$ python -q
>>> import numpy as np
>>> import numpy.linalg as la
>>> np.set_printoptions(precision=3, suppress=True, linewidth=160, legacy="1.25")
>>> arr = np.array([[1.0, -0.8, -2.2],
...     [2.5, -0.9, -0.1],
...     [-2.5, -0.3, -1.3],
...     [-3.0, 2.3, -1.0],
...     [1.0, 0.1, -0.9]])
>>> arr[5]
Traceback (most recent call last):
  File "<python-input-4>", line 1, in <module>
    arr[5]
    ~~~^^^
IndexError: index 5 is out of bounds for axis 0 with size 5
>>> round(float(la.norm(arr)), 3)
6.22
>>> arr.shape
(5, 3)
>>> np.diff(arr, axis=0)
array([[ 1.5, -0.1,  2.1],
       [-5. ,  0.6, -1.2],
       [-0.5,  2.6,  0.3],
       [ 4. , -2.2,  0.1]])
>>> x = np.array([1, 0, 0])
>>> target = arr @ x
>>> target
array([ 1. ,  2.5, -2.5, -3. ,  1. ])
>>> rng = np.random.default_rng(39395)
>>> target = target + 0.3 * rng.normal(size=5)
>>> target
array([ 1.144,  2.458, -2.435, -2.525,  1.026])
>>> c, *_ = la.lstsq(arr, target)
>>> [round(float(la.norm(la.solve(arr.T @ arr + lam * np.eye(3), arr.T @ target))), 2) for lam in (0, 1, 10, 100)]
[1.03, 0.92, 0.63, 0.18]
>>> c
array([ 1.009,  0.155, -0.107])
>>> c.round()
array([ 1.,  0., -0.])
>>> M = np.load("sample8.npy")
>>> M
array([[-5,  4,  4,  5,  6, -2,  7,  3],
       [-6,  2,  4,  4,  4, -4,  6,  6],
       [-4,  6,  4,  6,  8,  0,  8,  0],
       [-5,  4,  4,  5,  6, -2,  7,  3],
       [-3,  1,  2,  2,  2, -2,  3,  3],
       [-3,  8,  4,  7, 10,  2,  9, -3],
       [ 1,  2,  0,  1,  2,  2,  1, -3]])
>>> # rows 0 and 3 are equal
>>> U, sig, Vt = la.svd(M)
>>> np.argmax(sig[:-1] / (sig[1:] + 1e-6)) + 1
2
>>> sig.round(3) + 0
array([32.055, 11.852,  0.   ,  0.   ,  0.   ,  0.   ,  0.   ])
>>> M2 = U[:, :2] @ np.diag(sig[:2]) @ Vt[:2]
>>> round(float(la.norm(M - M2, 2)), 3), round(sig[2], 3)
(0.0, 0.0)
>>> la.matrix_rank(M2)
2
>>> la.matrix_rank(M, rtol=0.05)
2
>>> round(np.abs(M - M2).max(), 3)
0.0
>>> M2 = np.array([[-0.2, -0.3], [0.0, 0.0], [1.6, 1.5], [-0.9, 0.1], [0.0, 1.5]])
>>> cent = np.array([[2.2, 0.0, -0.1, -0.7, -1.2, -0.6],
...     [-0.5, 0.2, 0.1, 0.4, -0.1, -1.0]])
>>> K = M2 @ cent
>>> K
array([[-0.29, -0.06, -0.01,  0.02,  0.27,  0.42],
       [ 0.  ,  0.  ,  0.  ,  0.  ,  0.  ,  0.  ],
       [ 2.77,  0.3 , -0.01, -0.52, -2.07, -2.46],
       [-2.03,  0.02,  0.1 ,  0.67,  1.07,  0.44],
       [-0.75,  0.3 ,  0.15,  0.6 , -0.15, -1.5 ]])
>>> U, sig, Vt = la.svd(K)
>>> vecs = Vt[:(sig > 1e-8).sum()]
>>> x = K[2] + -3 * K[3] + rng.integers(2) * np.eye(6)[0]
>>> x
array([ 9.86,  0.24, -0.31, -2.53, -5.28, -3.78])
>>> la.matrix_rank(np.vstack([K, x]))
3
>>> x = np.array([2, 1, 2, 3, 1, 3])
>>> a = np.maximum(K @ x, 0)
>>> np.maximum(K @ (3 * x), 0)
array([2.79, 0.  , 0.  , 1.68, 0.  ])
>>> np.tanh(K @ x)
array([ 0.731,  0.   , -1.   ,  0.508, -0.999])
>>> np.flatnonzero(a > 1e-9)
array([0, 3])
>>> a
array([0.93, 0.  , 0.  , 0.56, 0.  ])
>>> round(la.norm(K, 2) / la.norm(K), 3)
0.92
>>> la.cond(K) > 100
True
>>> la.matrix_rank(K, rtol=0.1)
2
>>> W0 = np.array([[1, 1, 1], [5, 0, 1], [5, 3, 1], [4, 0, 5], [5, 0, 3], [1, 2, 1]])
>>> W0[0] = W0[1]
>>> W0
array([[5, 0, 1],
       [5, 0, 1],
       [5, 3, 1],
       [4, 0, 5],
       [5, 0, 3],
       [1, 2, 1]])
>>> # rows 0 and 1 are equal
>>> def softmax(z):
...     e = np.exp(z - z.max(axis=-1, keepdims=True))
...     return e / e.sum(axis=-1, keepdims=True)
... 
>>> np.round(softmax(10 * W0[0]), 3) + 0
array([1., 0., 0.])
>>> att = W0 @ W0.T / np.sqrt(3)
>>> softmax(att).round(6).argmax(axis=1)
array([4, 4, 2, 3, 3, 2])
>>> M2 = W0 + rng.integers(-2, 3, (6, 1)) @ rng.integers(-2, 3, (1, 3))
>>> M2
array([[ 3,  0, -1],
       [ 4,  0,  0],
       [ 4,  3,  0],
       [ 6,  0,  7],
       [ 3,  0,  1],
       [ 1,  2,  1]])
>>> M2 - W0
array([[-2,  0, -2],
       [-1,  0, -1],
       [-1,  0, -1],
       [ 2,  0,  2],
       [-2,  0, -2],
       [ 0,  0,  0]])
>>> gram = M2.T @ M2
>>> la.matrix_rank(gram)
3
>>> la.svd(M2, compute_uv=False) ** 2
array([117.482,  25.69 ,   8.828])
>>> np.diag(gram)
array([87, 13, 52])
>>> la.eigvalsh(gram)[::-1]
array([117.482,  25.69 ,   8.828])
>>> np.trace(gram), (M2 ** 2).sum()
(152, 152)
>>> O, Rm = la.qr(W0)
>>> round(float(np.trace(O @ O.T)), 3)
3.0
>>> O.shape, Rm.shape
((6, 3), (3, 3))
>>> O
array([[-0.462, -0.224, -0.345],
       [-0.462, -0.224, -0.345],
       [-0.462,  0.701, -0.169],
       [-0.37 , -0.179,  0.801],
       [-0.462, -0.224,  0.168],
       [-0.092,  0.572,  0.253]])
>>> O, vecs = la.qr(W0[:, :1])[0], la.qr(W0[:, 1:])[0]
>>> sig = la.svd(O.T @ vecs, compute_uv=False)
>>> np.degrees(np.arccos(sig.clip(0, 1)))
array([35.769])
>>> sig
array([0.811])
>>> (sig > 0.9).sum()
0
